$ ipython --no-banner

In [1]: import numpy as np

In [2]: from numpy import linalg as LA

In [3]: np.set_printoptions(suppress=True, linewidth=160)

In [4]: F = np.diag(np.array([-4, 8, 8, 8, -4, 3, -5, -3, -8, -5, -2, -4, -9, 7, -9, 5])) + -2 * np.eye(16, k=1) + -2 * np.eye(16, k=-1)

In [5]: F
Out[5]: 
array([[-4., -2.,  0.,  0.,  0.,  0.,  0.,  0.,  0.,  0.,  0.,  0.,  0.,  0.,  0.,  0.],
       [-2.,  8., -2.,  0.,  0.,  0.,  0.,  0.,  0.,  0.,  0.,  0.,  0.,  0.,  0.,  0.],
       [ 0., -2.,  8., -2.,  0.,  0.,  0.,  0.,  0.,  0.,  0.,  0.,  0.,  0.,  0.,  0.],
       [ 0.,  0., -2.,  8., -2.,  0.,  0.,  0.,  0.,  0.,  0.,  0.,  0.,  0.,  0.,  0.],
       [ 0.,  0.,  0., -2., -4., -2.,  0.,  0.,  0.,  0.,  0.,  0.,  0.,  0.,  0.,  0.],
       [ 0.,  0.,  0.,  0., -2.,  3., -2.,  0.,  0.,  0.,  0.,  0.,  0.,  0.,  0.,  0.],
       [ 0.,  0.,  0.,  0.,  0., -2., -5., -2.,  0.,  0.,  0.,  0.,  0.,  0.,  0.,  0.],
       [ 0.,  0.,  0.,  0.,  0.,  0., -2., -3., -2.,  0.,  0.,  0.,  0.,  0.,  0.,  0.],
       [ 0.,  0.,  0.,  0.,  0.,  0.,  0., -2., -8., -2.,  0.,  0.,  0.,  0.,  0.,  0.],
       [ 0.,  0.,  0.,  0.,  0.,  0.,  0.,  0., -2., -5., -2.,  0.,  0.,  0.,  0.,  0.],
       [ 0.,  0.,  0.,  0.,  0.,  0.,  0.,  0.,  0., -2., -2., -2.,  0.,  0.,  0.,  0.],
       [ 0.,  0.,  0.,  0.,  0.,  0.,  0.,  0.,  0.,  0., -2., -4., -2.,  0.,  0.,  0.],
       [ 0.,  0.,  0.,  0.,  0.,  0.,  0.,  0.,  0.,  0.,  0., -2., -9., -2.,  0.,  0.],
       [ 0.,  0.,  0.,  0.,  0.,  0.,  0.,  0.,  0.,  0.,  0.,  0., -2.,  7., -2.,  0.],
       [ 0.,  0.,  0.,  0.,  0.,  0.,  0.,  0.,  0.,  0.,  0.,  0.,  0., -2., -9., -2.],
       [ 0.,  0.,  0.,  0.,  0.,  0.,  0.,  0.,  0.,  0.,  0.,  0.,  0.,  0., -2.,  5.]])

In [6]: # symmetric, so the eigenvalues are real

In [7]: round(LA.norm(F) ** 2 / LA.norm(F, 2) ** 2, 2)
Out[7]: np.float64(6.09)

In [8]: np.round(LA.norm(F, axis=1), 2)
Out[8]: array([4.47, 8.49, 8.49, 8.49, 4.9 , 4.12, 5.74, 4.12, 8.49, 5.74, 3.46, 4.9 , 9.43, 7.55, 9.43, 5.39])

In [9]: mat = np.load("a.npy")

In [10]: mat.round(2)
Out[10]: 
array([[-1.26,  1.76,  2.52,  1.25, -0.35,  0.61, -0.95,  1.65, -0.89,  1.56,  0.16, -1.82,  1.31],
       [-0.8 , -1.34, -0.88, -2.03,  0.31, -0.64,  0.75,  1.3 ,  0.06,  2.19, -1.16, -2.36, -1.79],
       [ 0.11,  0.47, -0.28, -2.01,  0.24,  2.56, -0.87, -0.74,  2.74, -0.47,  1.02, -1.6 ,  1.19],
       [ 2.52, -1.92,  1.16, -0.82, -0.52, -0.3 , -2.12,  2.6 ,  0.4 , -0.36, -0.43,  0.76,  0.54],
       [-1.6 , -0.92, -0.3 ,  1.51, -1.99, -1.1 , -1.25, -0.76,  2.  , -0.9 , -2.5 , -0.82,  0.47],
       [ 1.14,  1.13, -0.38,  0.59,  2.09, -3.28, -1.23, -0.45,  1.18,  0.03,  1.22, -1.48,  0.08],
       [-1.49,  0.51, -1.8 , -1.  ,  1.67,  0.37, -2.33,  0.6 , -2.23, -1.71, -1.13, -0.12,  0.64],
       [-0.92, -1.64,  0.45, -1.22,  0.47, -0.97, -0.58, -1.9 , -0.48,  2.36,  0.18,  1.23,  2.71],
       [-0.11,  0.17,  0.83, -1.38, -2.51, -0.63, -1.95, -1.72, -1.44, -0.33,  1.66, -0.62, -1.9 ],
       [-2.75, -1.89,  0.05,  0.8 ,  0.62, -0.12, -0.35,  1.49,  0.99, -0.61,  2.83,  0.77, -0.74],
       [-0.57, -0.41,  3.28, -0.59,  2.34,  0.3 , -0.18, -1.25,  0.49, -0.88, -1.5 ,  0.4 , -1.69],
       [ 0.  , -1.28,  1.05, -0.81, -0.34, -1.05,  2.2 ,  0.06, -1.13, -2.58,  0.49, -2.03,  1.8 ],
       [-1.26,  2.4 ,  0.49, -2.44, -0.93, -1.71,  0.8 ,  1.35,  1.18, -0.48, -0.35,  1.83,  0.33]])

In [11]: vec = np.array([-1, -2, 1, 1, 1, 2, -1, 1, 1, 0, -1, 0, 2])

In [12]: np.round(mat @ np.ones(13), 2)
Out[12]: array([ 5.54, -6.39,  2.36,  1.49, -8.17,  0.65, -8.03, -0.29, -9.91,  1.08, -0.25, -3.62,  1.21])

In [13]: feats = np.load("data.npy")

In [14]: feats
Out[14]: 
array([[ 0.62, -0.36, -4.32],
       [-0.56, -2.92, -3.22],
       [-5.56, -4.84,  3.47],
       [-1.82, -2.97, -5.08],
       [-4.73, -5.81,  2.78],
       [-6.65, -3.94,  0.64],
       [ 0.43,  0.03, -5.32],
       [-0.14, -1.25, -4.88],
       [-1.43, -1.34, -4.84],
       [-0.35, -2.44, -5.12],
       [-3.26, -3.74,  1.51],
       [ 0.63, -0.75, -5.24],
       [-1.27, -1.48, -5.78],
       [-3.72, -4.54,  1.58],
       [-5.44, -5.61,  1.9 ],
       [-1.05, -0.04, -3.7 ],
       [-5.88, -4.38,  1.23],
       [-0.48, -0.35, -7.49],
       [-0.27, -1.78, -5.59],
       [ 0.9 , -0.61, -5.89]])

In [15]: cen = feats - feats.mean(axis=0)

In [16]: vecs = LA.svd(cen)[2][:2]

In [17]: B = cen - cen @ vecs.T @ vecs

In [18]: np.round((cen @ vecs.T).std(axis=0), 2)
Out[18]: array([4.47, 0.95])

In [19]: np.round(np.diag(vecs.T @ vecs), 2)
Out[19]: array([0.85, 0.19, 0.96])

In [20]: theta = np.radians(36)

In [21]: Rm = np.eye(13)

In [22]: Rm[12, 12] = Rm[11, 11] = np.cos(theta)

In [23]: Rm[12, 11], Rm[11, 12] = -np.sin(theta), np.sin(theta)

In [24]: B = mat @ Rm.T

In [25]: np.round(np.abs(B - mat).max(axis=0), 2)
Out[25]: array([0.  , 0.  , 0.  , 0.  , 0.  , 0.  , 0.  , 0.  , 0.  , 0.  , 0.  , 1.45, 1.73])

In [26]: np.round(LA.svd(mat, compute_uv=False), 2), np.round(LA.svd(B, compute_uv=False), 2)
Out[26]: 
(array([5., 5., 5., 5., 5., 5., 5., 5., 5., 5., 5., 5., 5.]),
 array([5., 5., 5., 5., 5., 5., 5., 5., 5., 5., 5., 5., 5.]))

In [27]: np.round(LA.det(Rm), 2), round(float(np.trace(Rm)), 2)
Out[27]: (np.float64(1.0), 12.62)

In [28]: [round(float(x), 2) for x in LA.svd(F, compute_uv=False)[:3]]
Out[28]: [10.97, 10.07, 9.66]

In [29]: np.round(np.abs(LA.svd(F)[2][-1]), 2) + 0
Out[29]: array([0.  , 0.  , 0.  , 0.  , 0.01, 0.02, 0.03, 0.1 , 0.12, 0.36, 0.8 , 0.44, 0.09, 0.03, 0.01, 0.  ])

In [30]: LA.cond(F) > 100
Out[30]: np.True_

In [31]: round(np.log10(LA.cond(F)))
Out[31]: 3

In [32]: round(float(LA.norm(F, 2) / LA.norm(F)), 2)
Out[32]: 0.41

In [33]: LA.matrix_rank(F, rtol=0.1)
Out[33]: np.int64(15)

In [34]: dist = LA.norm(feats[:, None] - feats[None], axis=-1)

In [35]: np.unravel_index(dist.round(6).argmax(), dist.shape)
Out[35]: (np.int64(2), np.int64(17))

In [36]: dist.mean(axis=1).argmax()
Out[36]: np.int64(2)

In [37]: (dist + 1e9 * np.eye(20)).round(6).argmin(axis=1)
Out[37]: array([11,  9,  4,  9, 14, 16, 11, 18, 12, 18, 13, 19,  8, 10,  4,  8,  5, 19,  9, 11])

In [38]: dist[:5, :5].round(2)
Out[38]: 
array([[ 0.  ,  3.03, 10.91,  3.65, 10.43],
       [ 3.03,  0.  ,  8.57,  2.25,  7.86],
       [10.91,  8.57,  0.  ,  9.52,  1.45],
       [ 3.65,  2.25,  9.52,  0.  ,  8.85],
       [10.43,  7.86,  1.45,  8.85,  0.  ]])

In [39]: LA.matrix_rank(dist ** 2)
Out[39]: np.int64(5)

In [40]: np.flatnonzero(dist[10] < dist.mean() / 2)
Out[40]: array([10, 13])

In [41]: dist[10].round(6).argsort(kind="stable")[:4]
Out[41]: array([10, 13, 16,  4])

In [42]: vec = np.array([-1, 0, 0])

In [43]: y = feats @ vec

In [44]: y
Out[44]: array([-0.62,  0.56,  5.56,  1.82,  4.73,  6.65, -0.43,  0.14,  1.43,  0.35,  3.26, -0.63,  1.27,  3.72,  5.44,  1.05,  5.88,  0.48,  0.27, -0.9 ])

In [45]: np.round(LA.pinv(feats) @ feats, 2) + 0
Out[45]: 
array([[1., 0., 0.],
       [0., 1., 0.],
       [0., 0., 1.]])

In [46]: np.round(LA.solve(feats.T @ feats, feats.T @ y), 2) + 0
Out[46]: array([-1.,  0.,  0.])

In [47]: np.round(LA.lstsq(feats, y)[0], 2) + 0
Out[47]: array([-1.,  0.,  0.])

In [48]: rng = np.random.default_rng(398893)

In [49]: y = y + 0.3 * rng.normal(size=20)

In [50]: y.round(2)
Out[50]: array([-0.47,  0.4 ,  5.84,  1.62,  4.98,  6.7 , -0.07, -0.11,  0.95,  0.29,  3.27, -0.33,  1.12,  3.68,  5.34,  1.01,  5.93,  0.48,  0.38, -0.61])

In [51]: beta, *_ = LA.lstsq(feats, y)

In [52]: beta.round()
Out[52]: array([-1., -0.,  0.])

In [53]: np.round(feats.T @ (y - feats @ beta), 2) + 0
Out[53]: array([0., 0., 0.])

In [54]: [round(float(LA.norm(LA.solve(feats.T @ feats + lam * np.eye(3), feats.T @ y))), 2) for lam in (0, 1, 10, 100)]
Out[54]: [0.99, 0.95, 0.79, 0.57]

In [55]: m1 = np.loadtxt("out5.csv", delimiter=",")

In [56]: m1.round(2) + 0
Out[56]: 
array([[-0.24,  0.34,  0.04, -0.06, -0.25, -0.03,  0.32, -0.29, -0.4 ,  0.22],
       [ 0.27, -0.16,  0.08, -0.69,  0.23, -0.17,  0.3 , -0.01,  0.06, -0.35],
       [-0.64, -0.21, -0.09, -0.04,  0.21,  0.45,  0.08,  0.03,  0.03, -0.45],
       [-0.16,  0.04, -0.38, -0.42, -0.14, -0.17,  0.04, -0.21, -0.03,  0.13],
       [ 0.27, -0.35,  0.4 ,  0.11, -0.19, -0.01,  0.09, -0.16,  0.34,  0.  ],
       [-0.32, -0.4 ,  0.18,  0.02,  0.48, -0.31, -0.05, -0.41,  0.  ,  0.42],
       [ 0.11, -0.64, -0.11, -0.13, -0.4 ,  0.38, -0.14, -0.01, -0.35,  0.18],
       [-0.05,  0.14,  0.28, -0.04, -0.26, -0.08, -0.48, -0.58, -0.07, -0.47],
       [-0.13, -0.23, -0.1 ,  0.22, -0.4 , -0.39,  0.53, -0.03, -0.03, -0.24],
       [-0.35, -0.02, -0.02,  0.03, -0.31, -0.07, -0.02,  0.08,  0.64,  0.09],
       [-0.21, -0.01,  0.65,  0.02,  0.  , -0.1 ,  0.12,  0.38, -0.35, -0.06],
       [ 0.24,  0.07, -0.02,  0.32,  0.21,  0.4 ,  0.46, -0.43,  0.04, -0.07],
       [ 0.08, -0.22, -0.37,  0.39,  0.17, -0.4 , -0.17,  0.06, -0.24, -0.31]])

In [57]: np.round(m1[:, 3] @ m1[:, 8], 2)
Out[57]: np.float64(-0.0)

In [58]: data = np.load("w.npy")

In [59]: data
Out[59]: 
array([[  5,   6,   7,   8,   9,  10,  11,  12,  13,  14,  15,  16,  17],
       [ 18,  19,  20,  21,  22,  23,  24,  25,  26,  27,  28,  29,  30],
       [ 31,  32,  33,  34,  35,  36,  37,  38,  39,  40,  41,  42,  43],
       [ 44,  45,  46,  47,  48,  49,  50,  51,  52,  53,  54,  55,  56],
       [ 57,  58,  59,  60,  61,  62,  63,  64,  65,  66,  67,  68,  69],
       [ 70,  71,  72,  73,  74,  75,  76,  77,  78,  79,  80,  81,  82],
       [ 83,  84,  85,  86,  87,  88,  89,  90,  91,  92,  93,  94,  95],
       [ 96,  97,  98,  99, 100, 101, 102, 103, 104, 105, 106, 107, 108],
       [109, 110, 111, 112, 113, 114, 115, 116, 117, 118, 119, 120, 121],
       [122, 123, 124, 125, 126, 127, 128, 129, 130, 131, 132, 133, 134],
       [135, 136, 137, 138, 139, 140, 141, 142, 143, 144, 145, 146, 147],
       [148, 149, 150, 151, 152, 153, 154, 155, 156, 157, 158, 159, 160],
       [161, 162, 163, 164, 165, 166, 167, 168, 169, 170, 171, 172, 173],
       [174, 175, 176, 177, 178, 179, 180, 181, 182, 183, 184, 185, 186],
       [187, 188, 189, 190, 191, 192, 193, 194, 195, 196, 197, 198, 199]])

In [60]: r = LA.matrix_rank(data)

In [61]: r
Out[61]: np.int64(2)

In [62]: ns = LA.svd(data)[2][r:].T

In [63]: [int(LA.matrix_rank(data[:, :j + 1])) for j in range(13)]
Out[63]: [1, 2, 2, 2, 2, 2, 2, 2, 2, 2, 2, 2, 2]

In [64]: [int(LA.matrix_rank(np.delete(data, i, axis=0))) for i in range(15)]
Out[64]: [2, 2, 2, 2, 2, 2, 2, 2, 2, 2, 2, 2, 2, 2, 2]

In [65]: LA.matrix_rank(data, rtol=0.1)
Out[65]: np.int64(1)

In [66]: np.argsort(-LA.norm(data, axis=0).round(6), kind="stable")[:3]
Out[66]: array([12, 11, 10])

In [67]: round(float(LA.norm(data, 2) / LA.norm(data)), 2)
Out[67]: 1.0

In [68]: [round(float(x), 2) for x in LA.svd(data, compute_uv=False)[:3]]
Out[68]: [1626.66, 25.19, 0.0]

In [69]: LA.lstsq(data[:-1].T, data[-1])[2]
Out[69]: np.int32(2)

In [70]: try:
    ...:     LA.inv(data)
    ...: except LA.LinAlgError as e:
    ...:     print(repr(e))
    ...: 
LinAlgError('Last 2 dimensions of the array must be square')

In [71]: round(float(np.trace(LA.pinv(data) @ data)), 2)
Out[71]: 2.0

In [72]: np.abs(np.diag(LA.qr(data)[1])) > 1e-9
Out[72]: array([ True,  True, False, False, False, False, False, False, False, False, False, False, False])

In [73]: A = np.loadtxt("test11.csv", delimiter=",")

In [74]: A
Out[74]: 
array([[1., 0., 0., 0., 0., 0., 0., 0., 0.],
       [0., 5., 0., 0., 0., 0., 0., 0., 0.],
       [0., 0., 4., 0., 0., 0., 0., 0., 0.],
       [0., 0., 0., 2., 0., 0., 0., 0., 0.],
       [0., 0., 0., 0., 3., 0., 0., 0., 0.],
       [0., 0., 0., 0., 0., 7., 0., 0., 0.],
       [0., 0., 0., 0., 0., 0., 7., 0., 0.],
       [0., 0., 0., 0., 0., 0., 0., 0., 0.],
       [0., 0., 0., 0., 0., 0., 0., 0., 9.]])

In [75]: # null space of dimension 1

In [76]: r0 = np.array([-4, 2, -1, 5, -2, 1, -5, 1, 3, 3, -2, 0, -4, 0, -1, -2])

In [77]: B = F + np.outer(r0, np.eye(16)[12])

In [78]: LA.matrix_rank(B - F)
Out[78]: np.int64(1)

In [79]: round(LA.det(B) / LA.det(F), 2), round(float(1 + LA.solve(F, r0)[12]), 2)
Out[79]: (np.float64(-11.39), -11.39)

In [80]: ev, vecs = LA.eigh(A)

In [81]: vec = np.array([-1, 2, 0, -1, 3, 2, 0, 0, 1])

In [82]: np.abs(A).sum(axis=1).max(), np.abs(ev).max()
Out[82]: (np.float64(9.0), np.float64(9.0))

In [83]: np.round(LA.eigvalsh(A[1:, 1:]), 2)
Out[83]: array([0., 2., 3., 4., 5., 7., 7., 9.])

In [84]: vecs * np.abs(ev) @ vecs.T
Out[84]: 
array([[1., 0., 0., 0., 0., 0., 0., 0., 0.],
       [0., 5., 0., 0., 0., 0., 0., 0., 0.],
       [0., 0., 4., 0., 0., 0., 0., 0., 0.],
       [0., 0., 0., 2., 0., 0., 0., 0., 0.],
       [0., 0., 0., 0., 3., 0., 0., 0., 0.],
       [0., 0., 0., 0., 0., 7., 0., 0., 0.],
       [0., 0., 0., 0., 0., 0., 7., 0., 0.],
       [0., 0., 0., 0., 0., 0., 0., 0., 0.],
       [0., 0., 0., 0., 0., 0., 0., 0., 9.]])
